% python3 -q
>>> import numpy as np
>>> np.set_printoptions(precision=3, suppress=True, linewidth=200)
>>> W0 = np.array([[4, 0, 0, 0, 0, 0, 0],
...     [0, 4, 0, 0, 0, 0, 0],
...     [0, 0, 3, 0, 0, 0, 0],
...     [0, 0, 0, 5, 0, 0, 0],
...     [0, 0, 0, 0, 1, 0, 0],
...     [0, 0, 0, 0, 0, 0, 0],
...     [0, 0, 0, 0, 0, 0, 5]])
>>> np.allclose(W0, W0.T)
True
>>> np.trace(W0)
np.int64(22)
>>> np.linalg.matrix_power(W0, 3)
array([[ 64,   0,   0,   0,   0,   0,   0],
       [  0,  64,   0,   0,   0,   0,   0],
       [  0,   0,  27,   0,   0,   0,   0],
       [  0,   0,   0, 125,   0,   0,   0],
       [  0,   0,   0,   0,   1,   0,   0],
       [  0,   0,   0,   0,   0,   0,   0],
       [  0,   0,   0,   0,   0,   0, 125]])
>>> round(np.abs(np.linalg.eigvals(W0)).max(), 3)
np.float64(5.0)
>>> evals, V = np.linalg.eigh(W0)
>>> vec = np.array([3, 3, 3, 1, 4, 2, 2])
>>> np.abs(W0).sum(axis=1).max(), np.abs(evals).max()
(np.int64(5), np.float64(5.0))
>>> V * np.abs(evals) @ V.T
array([[4., 0., 0., 0., 0., 0., 0.],
       [0., 4., 0., 0., 0., 0., 0.],
       [0., 0., 3., 0., 0., 0., 0.],
       [0., 0., 0., 5., 0., 0., 0.],
       [0., 0., 0., 0., 1., 0., 0.],
       [0., 0., 0., 0., 0., 0., 0.],
       [0., 0., 0., 0., 0., 0., 5.]])
>>> vec @ W0 @ vec
np.int64(140)
>>> W0 @ W0
array([[16,  0,  0,  0,  0,  0,  0],
       [ 0, 16,  0,  0,  0,  0,  0],
       [ 0,  0,  9,  0,  0,  0,  0],
       [ 0,  0,  0, 25,  0,  0,  0],
       [ 0,  0,  0,  0,  1,  0,  0],
       [ 0,  0,  0,  0,  0,  0,  0],
       [ 0,  0,  0,  0,  0,  0, 25]])
>>> np.flatnonzero(np.linalg.matrix_power((W0 != 0) + (W0.T != 0) + np.eye(7), 7)[1])
array([1])
>>> np.sort(np.linalg.eigvals(W0))
array([0., 1., 3., 4., 4., 5., 5.])
>>> left, sig, vt = np.linalg.svd(W0)
>>> sig
array([5., 5., 4., 4., 3., 1., 0.])
>>> Y = left[:, :6] @ np.diag(sig[:6]) @ vt[:6]
>>> print(np.linalg.matrix_rank(Y))
6
>>> Y
array([[4., 0., 0., 0., 0., 0., 0.],
       [0., 4., 0., 0., 0., 0., 0.],
       [0., 0., 3., 0., 0., 0., 0.],
       [0., 0., 0., 5., 0., 0., 0.],
       [0., 0., 0., 0., 1., 0., 0.],
       [0., 0., 0., 0., 0., 0., 0.],
       [0., 0., 0., 0., 0., 0., 5.]])
>>> np.abs(W0 - Y).max()
np.float64(0.0)
>>> m1 = np.load("case4.npy")
>>> m1
array([[ 1.081,  0.714, -0.096,  2.188, -0.407,  0.437,  1.202, -3.455, -3.571, -0.658],
       [ 1.441,  1.606,  2.188,  1.364, -1.307, -2.413, -2.273, -1.236, -3.287,  1.412],
       [ 0.746,  0.628,  1.531,  0.717, -0.346, -0.66 , -0.733, -1.777, -2.095,  1.121],
       [-1.004, -1.015, -1.463, -1.369, -0.108, -0.172, -0.397,  2.774,  3.425, -0.113],
       [-0.268, -0.196,  1.039,  0.714,  1.38 ,  0.305,  0.937, -1.815, -1.502,  1.15 ],
       [-0.64 , -1.44 , -1.211, -0.129,  0.309,  0.828,  1.33 ,  0.345,  2.013, -0.231]])
>>> vec = np.array([2, -2, 1, -2, -1, 3, 1, -3, 3, -1])
>>> (m1 * vec).sum(axis=1)
array([ -0.508, -16.64 ,  -4.109,   2.558,  -0.272,   9.387])
>>> print(np.einsum("ij,j->i", m1, vec))
[ -0.508 -16.64   -4.109   2.558  -0.272   9.387]
>>> print((m1 @ vec).argmax())
5
>>> print(m1 @ (2 * vec))
[ -1.016 -33.28   -8.218   5.116  -0.544  18.774]
>>> K = np.load("layer7.npy")
>>> print(K)
[[-2.856  6.352  2.68   5.686  4.68   3.686 -2.862  3.346 -3.032  5.849]
 [ 1.46   3.164 -0.043  0.708  1.957 -1.292  3.71   2.413  2.878  3.789]
 [ 1.04   2.956  0.482  2.489  2.482  0.489  2.033  0.949  2.562  2.953]
 [-2.258  6.662  1.926  3.117  3.926  1.117 -0.448  5.472 -2.589  7.067]
 [-0.274  5.036  0.757  1.235  2.757 -0.765  2.248  4.558  0.208  5.797]
 [ 1.225  2.377  0.586  3.382  2.586  1.382  1.43  -0.418  3.036  1.98 ]
 [ 1.461  1.402  0.838  5.111  2.838  3.111  0.188 -2.871  3.76   0.266]
 [ 0.569  4.397  0.232  0.299  2.232 -1.701  3.502  4.33   1.371  5.364]
 [ 0.925  2.219  0.966  4.678  2.966  2.678  0.212 -1.494  2.816  1.363]
 [ 0.966  3.038  0.515  2.507  2.515  0.507  1.974  1.045  2.448  3.041]
 [ 0.601  2.608  1.095  4.677  3.095  2.677  0.02  -0.974  2.297  1.817]
 [ 0.226  5.087  0.23  -0.396  2.23  -2.396  3.853  5.713  0.683  6.4  ]]
>>> Y = K / np.sqrt((K ** 2).mean(axis=1, keepdims=True))
>>> print(np.linalg.matrix_rank(Y) == np.linalg.matrix_rank(K))
True
>>> np.linalg.matrix_rank(K - K.mean(axis=1, keepdims=True))
np.int64(3)
>>> r = np.linalg.matrix_rank(K)
>>> r
np.int64(3)
>>> null = np.linalg.svd(K)[2][r:].T
>>> [int(np.linalg.matrix_rank(K[:, :j + 1])) for j in range(10)]
[1, 2, 3, 3, 3, 3, 3, 3, 3, 3]
>>> print([int(np.linalg.matrix_rank(K[:i])) for i in range(1, len(K) + 1)])
[1, 2, 3, 3, 3, 3, 3, 3, 3, 3, 3, 3]
>>> null.shape
(10, 7)
>>> left, sig, vt = np.linalg.svd(K)
>>> print(np.argmax(sig[:-1] / (sig[1:] + 1e-6)) + 1)
3
>>> Y = left[:, :3] @ np.diag(sig[:3]) @ vt[:3]
>>> np.linalg.matrix_rank(Y)
np.int64(3)
>>> np.linalg.matrix_rank(K, rtol=0.05)
np.int64(3)
>>> Y
array([[-2.856,  6.352,  2.68 ,  5.686,  4.68 ,  3.686, -2.862,  3.346, -3.032,  5.849],
       [ 1.46 ,  3.164, -0.043,  0.708,  1.957, -1.292,  3.71 ,  2.413,  2.878,  3.789],
       [ 1.04 ,  2.956,  0.482,  2.489,  2.482,  0.489,  2.033,  0.949,  2.562,  2.953],
       [-2.258,  6.662,  1.926,  3.117,  3.926,  1.117, -0.448,  5.472, -2.589,  7.067],
       [-0.274,  5.036,  0.757,  1.235,  2.757, -0.765,  2.248,  4.558,  0.208,  5.797],
       [ 1.225,  2.377,  0.586,  3.382,  2.586,  1.382,  1.43 , -0.418,  3.036,  1.98 ],
       [ 1.461,  1.402,  0.838,  5.111,  2.838,  3.111,  0.188, -2.871,  3.76 ,  0.266],
       [ 0.569,  4.397,  0.232,  0.299,  2.232, -1.701,  3.502,  4.33 ,  1.371,  5.364],
       [ 0.925,  2.219,  0.966,  4.678,  2.966,  2.678,  0.212, -1.494,  2.816,  1.363],
       [ 0.966,  3.038,  0.515,  2.507,  2.515,  0.507,  1.974,  1.045,  2.448,  3.041],
       [ 0.601,  2.608,  1.095,  4.677,  3.095,  2.677,  0.02 , -0.974,  2.297,  1.817],
       [ 0.226,  5.087,  0.23 , -0.396,  2.23 , -2.396,  3.853,  5.713,  0.683,  6.4  ]])
>>> round(np.abs(K - Y).max(), 3)
np.float64(0.0)
>>> left, sig, vt = np.linalg.svd(Y)
>>> V = vt[:(sig > 1e-8).sum()]
>>> rng = np.random.default_rng(38)
>>> vec = Y[8] + -2 * Y[9] + rng.integers(2) * np.eye(10)[8]
>>> print(vec)
[-1.008 -3.856 -0.064 -0.336 -2.064  1.664 -3.736 -3.585 -2.08  -4.72 ]
>>> np.allclose(V.T @ V @ vec, vec)
True
>>> round(float(np.linalg.norm(vec - V.T @ V @ vec)), 3)
0.0
>>> np.linalg.matrix_rank(np.vstack([Y, vec]))
np.int64(3)
>>> Y = K + rng.integers(-2, 3, (12, 3)) @ rng.integers(-2, 3, (3, 10))
>>> Y
array([[ 0.144,  8.352,  5.68 ,  5.686,  3.68 ,  1.686, -1.862,  1.346, -2.032,  5.849],
       [ 0.46 ,  3.164, -4.043, -1.292,  1.957,  0.708,  2.71 ,  3.413,  2.878,  3.789],
       [ 2.04 ,  1.956,  4.482,  7.489,  4.482, -0.511,  1.033,  3.949, -2.438,  5.953],
       [ 3.742, 10.662,  1.926,  3.117,  3.926,  1.117, -2.448,  7.472, -6.589, 11.067],
       [-4.274,  2.036,  2.757,  2.235,  2.757, -1.765,  4.248,  2.558,  3.208,  2.797],
       [-1.775, -0.623,  3.586,  6.382,  3.586,  0.382,  2.43 , -0.418,  3.036,  0.98 ],
       [ 1.461,  2.402,  0.838,  2.111,  0.838,  2.111,  2.188, -6.871,  8.76 , -2.734],
       [ 4.569,  6.397, -1.768,  2.299,  4.232,  0.299, -0.498, 10.33 , -6.629, 11.364],
       [-1.075,  0.219,  1.966,  6.678,  3.966,  2.678,  0.212, -0.494,  1.816,  1.363],
       [ 5.966,  7.038,  2.515,  0.507,  0.515, -1.493,  2.974, -1.955,  4.448,  3.041],
       [ 5.601,  5.608,  6.095,  5.677,  2.095, -0.323,  1.02 , -2.974,  2.297,  2.817],
       [-0.774,  4.087, -3.77 ,  0.604,  4.23 ,  0.604,  0.853, 10.713, -4.317,  9.4  ]])
>>> Y - K
array([[ 3.,  2.,  3.,  0., -1., -2.,  1., -2.,  1.,  0.],
       [-1.,  0., -4., -2.,  0.,  2., -1.,  1.,  0.,  0.],
       [ 1., -1.,  4.,  5.,  2., -1., -1.,  3., -5.,  3.],
       [ 6.,  4.,  0.,  0.,  0.,  0., -2.,  2., -4.,  4.],
       [-4., -3.,  2.,  1.,  0., -1.,  2., -2.,  3., -3.],
       [-3., -3.,  3.,  3.,  1., -1.,  1.,  0.,  0., -1.],
       [ 0.,  1.,  0., -3., -2., -1.,  2., -4.,  5., -3.],
       [ 4.,  2., -2.,  2.,  2.,  2., -4.,  6., -8.,  6.],
       [-2., -2.,  1.,  2.,  1.,  0.,  0.,  1., -1.,  0.],
       [ 5.,  4.,  2., -2., -2., -2.,  1., -3.,  2.,  0.],
       [ 5.,  3.,  5.,  1., -1., -3.,  1., -2.,  0.,  1.],
       [-1., -1., -4.,  1.,  2.,  3., -3.,  5., -5.,  3.]])
>>> np.abs(Y - K).sum(axis=1)
array([15., 11., 26., 22., 21., 16., 21., 38., 10., 23., 22., 28.])
>>> mat = np.load("out0.npy")
>>> mat
array([[ 0, -2,  3,  1, -2],
       [ 2,  0,  1,  3,  0],
       [-3, -1,  0,  0,  3],
       [-1, -3,  0,  0, -2],
       [ 2,  0, -3,  2,  0]])
>>> # rows and columns are dependent
>>> left, sig, vt = np.linalg.svd(mat)
>>> sig.round(3) + 0
array([5.458, 5.458, 3.349, 3.349, 0.   ])
>>> Y = left[:, :4] @ np.diag(sig[:4]) @ vt[:4]
>>> round(np.abs(mat - Y).max(), 3)
np.float64(0.0)
>>> print(np.linalg.matrix_rank(Y))
4
>>> np.linalg.matrix_rank(mat, rtol=0.05)
np.int64(4)
>>> print(round(np.linalg.norm(mat - Y) / np.linalg.norm(mat), 3))
0.0
>>> data = np.load("x.npy")
>>> data
array([[ 0,  3,  0,  0,  0],
       [-3,  1,  3,  0,  3],
       [-2,  1,  4,  3,  2],
       [ 0,  3,  3,  4,  0],
       [-3,  4,  0,  3,  3],
       [-2,  4,  2,  0,  2],
       [-3,  3,  0,  1,  3],
       [ 0,  0,  0,  0,  0],
       [-2,  5,  2,  0,  2]])
>>> np.allclose(data[:-1].T @ np.linalg.lstsq(data[:-1].T, data[-1])[0], data[-1])
True
>>> np.linalg.lstsq(data[:-1].T, data[-1])[2]
np.int32(4)
>>> np.round(np.trace(np.linalg.pinv(data) @ data), 3)
np.float64(4.0)
>>> np.unique(data.round(6), axis=0).shape
(9, 5)
>>> np.round(data @ np.linalg.pinv(data) @ data, 3) + 0
array([[ 0.,  3.,  0.,  0.,  0.],
       [-3.,  1.,  3.,  0.,  3.],
       [-2.,  1.,  4.,  3.,  2.],
       [ 0.,  3.,  3.,  4.,  0.],
       [-3.,  4.,  0.,  3.,  3.],
       [-2.,  4.,  2.,  0.,  2.],
       [-3.,  3.,  0.,  1.,  3.],
       [ 0.,  0.,  0.,  0.,  0.],
       [-2.,  5.,  2.,  0.,  2.]])
>>> X = np.abs(np.array([[-3, -1, 1, -1, 0, 2, 3, -3, -1],
...     [0, -3, 2, 2, -3, -1, -2, -1, 3],
...     [-1, 2, 1, 3, 1, 1, -1, 3, 0],
...     [-3, -1, -2, -2, -2, 0, -3, 1, 3],
...     [-1, -2, -3, -2, -3, -3, -1, -3, -3],
...     [-1, 1, 0, -3, 3, 3, -1, 0, -1],
...     [3, 1, 1, -3, 2, 2, -2, -2, 0],
...     [0, -3, 3, 1, 1, 1, 3, -1, -1],
...     [-3, 3, -1, -3, -3, 2, 2, -2, 3]])) + np.eye(9)
>>> X = X / X.sum(axis=1, keepdims=True)
>>> print(X)
[[0.25  0.062 0.062 0.062 0.    0.125 0.188 0.188 0.062]
 [0.    0.222 0.111 0.111 0.167 0.056 0.111 0.056 0.167]
 [0.071 0.143 0.143 0.214 0.071 0.071 0.071 0.214 0.   ]
 [0.167 0.056 0.111 0.167 0.111 0.    0.167 0.056 0.167]
 [0.045 0.091 0.136 0.091 0.182 0.136 0.045 0.136 0.136]
 [0.071 0.071 0.    0.214 0.214 0.286 0.071 0.    0.071]
 [0.176 0.059 0.059 0.176 0.118 0.118 0.176 0.118 0.   ]
 [0.    0.2   0.2   0.067 0.067 0.067 0.2   0.133 0.067]
 [0.13  0.13  0.043 0.13  0.13  0.087 0.087 0.087 0.174]]
>>> # a transition matrix
>>> np.allclose(X, X.T)
False
>>> print(np.allclose(X @ X.T, X.T @ X))
False
>>> def softmax(z):
...     e = np.exp(z - z.max(axis=-1, keepdims=True))
...     return e / e.sum(axis=-1, keepdims=True)
... 
>>> softmax(X).sum(axis=1)
array([1., 1., 1., 1., 1., 1., 1., 1., 1.])
>>> scores = X @ X.T / np.sqrt(9)
>>> softmax(scores)[8] @ X
array([0.101, 0.115, 0.096, 0.137, 0.118, 0.105, 0.124, 0.11 , 0.094])
>>> softmax(scores)
array([[0.113, 0.11 , 0.111, 0.111, 0.11 , 0.11 , 0.112, 0.111, 0.111],
       [0.11 , 0.112, 0.111, 0.111, 0.111, 0.111, 0.11 , 0.112, 0.111],
       [0.111, 0.111, 0.113, 0.111, 0.111, 0.111, 0.111, 0.111, 0.111],
       [0.111, 0.111, 0.111, 0.112, 0.111, 0.111, 0.111, 0.111, 0.111],
       [0.11 , 0.111, 0.111, 0.111, 0.112, 0.111, 0.111, 0.111, 0.111],
       [0.11 , 0.111, 0.111, 0.11 , 0.111, 0.114, 0.111, 0.11 , 0.111],
       [0.112, 0.11 , 0.111, 0.111, 0.11 , 0.112, 0.112, 0.111, 0.111],
       [0.111, 0.112, 0.112, 0.111, 0.111, 0.11 , 0.111, 0.113, 0.111],
       [0.111, 0.111, 0.111, 0.111, 0.111, 0.111, 0.111, 0.111, 0.112]])
